% python3 -q
>>> import numpy as np
>>> np.set_printoptions(precision=3, suppress=True, linewidth=160)
>>> M = np.array([[-2, 0, 0, -2, 2],
...     [0, -2, 0, 0, 0],
...     [0, 0, -1, 0, 0],
...     [1, 0, 0, 0, -1],
...     [1, 0, 0, -1, -1]])
>>> M
array([[-2,  0,  0, -2,  2],
       [ 0, -2,  0,  0,  0],
       [ 0,  0, -1,  0,  0],
       [ 1,  0,  0,  0, -1],
       [ 1,  0,  0, -1, -1]])
>>> rank = np.linalg.matrix_rank(M)
>>> rank
np.int64(4)
>>> N = np.linalg.svd(M)[2][rank:].T
>>> np.linalg.matrix_rank(M.T @ M), np.linalg.matrix_rank(M @ M.T)
(np.int64(4), np.int64(4))
>>> [int(np.linalg.matrix_rank(M[:i])) for i in range(1, len(M) + 1)]
[1, 2, 3, 4, 4]
>>> np.round(N[:, 0] / N[np.abs(N[:, 0]).round(6).argmax(), 0], 3) + 0
array([1., 0., 0., 0., 1.])
>>> [int(np.linalg.matrix_rank(M[:, :j + 1])) for j in range(5)]
[1, 2, 3, 4, 4]
>>> np.round(M @ N, 3) + 0
array([[0.],
       [0.],
       [0.],
       [0.],
       [0.]])
>>> [round(float(x), 3) for x in np.linalg.svd(M, compute_uv=False)[:3]]
[3.742, 2.0, 1.732]
>>> np.linalg.lstsq(M[:-1].T, M[-1])[2]
np.int32(4)
>>> np.unique(M.round(6), axis=0).shape
(5, 5)
>>> np.abs(np.diag(np.linalg.qr(M)[1])) > 1e-9
array([ True,  True,  True,  True, False])
>>> np.round(np.sort(np.linalg.eigvals(M).real), 3) + 0
array([-2.618, -2.   , -1.   , -0.382,  0.   ])
>>> round(np.linalg.det(M), 3)
np.float64(0.0)
>>> B = M / np.linalg.norm(M, axis=1, keepdims=True)
>>> cov = B @ B.T
>>> cov
array([[ 1.   ,  0.   ,  0.   , -0.816, -0.333],
       [ 0.   ,  1.   ,  0.   ,  0.   ,  0.   ],
       [ 0.   ,  0.   ,  1.   ,  0.   ,  0.   ],
       [-0.816,  0.   ,  0.   ,  1.   ,  0.816],
       [-0.333,  0.   ,  0.   ,  0.816,  1.   ]])
>>> (cov - 2 * np.eye(5)).round(6).argmax(axis=1)
array([1, 0, 0, 4, 3])
>>> np.linalg.norm(B, axis=1)
array([1., 1., 1., 1., 1.])
>>> np.argwhere(np.triu(np.abs(cov) > 0.95, 1))
array([], shape=(0, 2), dtype=int64)
